$ ipython --no-banner

In [1]: import numpy as np

In [2]: from numpy import linalg as LA

In [3]: np.set_printoptions(precision=1, suppress=True, linewidth=120, sign=" ")

In [4]: J = np.loadtxt("m.csv", delimiter=",")

In [5]: print(J)
[[ 0.  8.  0.  2.  3.  6.  5.  8.  8.  5.  2.  7.]
 [ 8.  0.  8.  0.  2.  3.  6.  5.  8.  8.  5.  2.]
 [ 0.  8.  0.  8.  0.  2.  3.  6.  5.  8.  8.  5.]
 [ 2.  0.  8.  0.  8.  0.  2.  3.  6.  5.  8.  8.]
 [ 3.  2.  0.  8.  0.  8.  0.  2.  3.  6.  5.  8.]
 [ 6.  3.  2.  0.  8.  0.  8.  0.  2.  3.  6.  5.]
 [ 5.  6.  3.  2.  0.  8.  0.  8.  0.  2.  3.  6.]
 [ 8.  5.  6.  3.  2.  0.  8.  0.  8.  0.  2.  3.]
 [ 8.  8.  5.  6.  3.  2.  0.  8.  0.  8.  0.  2.]
 [ 5.  8.  8.  5.  6.  3.  2.  0.  8.  0.  8.  0.]
 [ 2.  5.  8.  8.  5.  6.  3.  2.  0.  8.  0.  8.]
 [ 7.  2.  5.  8.  8.  5.  6.  3.  2.  0.  8.  0.]]

In [6]: Y = np.array([[8, -3, -8],
   ...:     [0, -3, 4],
   ...:     [-2, -9, -9],
   ...:     [8, 9, -7],
   ...:     [9, -6, -6],
   ...:     [7, -1, -2],
   ...:     [-2, -3, 3],
   ...:     [1, -7, 6],
   ...:     [-3, 9, 1],
   ...:     [5, -3, 8],
   ...:     [-2, -8, -2],
   ...:     [7, 9, 4]])

In [7]: print(np.einsum("ij,ij->i", J, J))
[ 344.  359.  355.  334.  279.  251.  251.  279.  334.  355.  359.  344.]

In [8]: LA.matrix_rank(J @ Y)
Out[8]: np.int64(3)

In [9]: m1 = np.loadtxt("arr.csv", delimiter=",")

In [10]: m1
Out[10]: 
array([[ 38.,  14., -29.,   4.],
       [ 14.,  35., -23., -20.],
       [-29., -23.,  29.,   2.],
       [  4., -20.,   2.,  24.]])

In [11]: # symmetric, so the eigenvalues are real

In [12]: vals, V = LA.eigvalsh(m1)
ValueError: too many values to unpack (expected 2)


In [13]: vals, V = LA.eigh(m1)

In [14]: np.round(LA.svd(m1, compute_uv=False), 1) + 0
Out[14]: array([ 80. ,  40.4,   5.6,   0. ])

In [15]: np.abs(V[:, -1])
Out[15]: array([ 0.6,  0.6,  0.6,  0.2])

In [16]: round(float(vals.sum()), 1), np.trace(m1)
Out[16]: (126.0, np.float64(126.0))

In [17]: vals.round(1) + 0
Out[17]: array([  0. ,   5.6,  40.4,  80. ])

In [18]: print(np.abs(V[:, -1]).round(6).argmax())
2
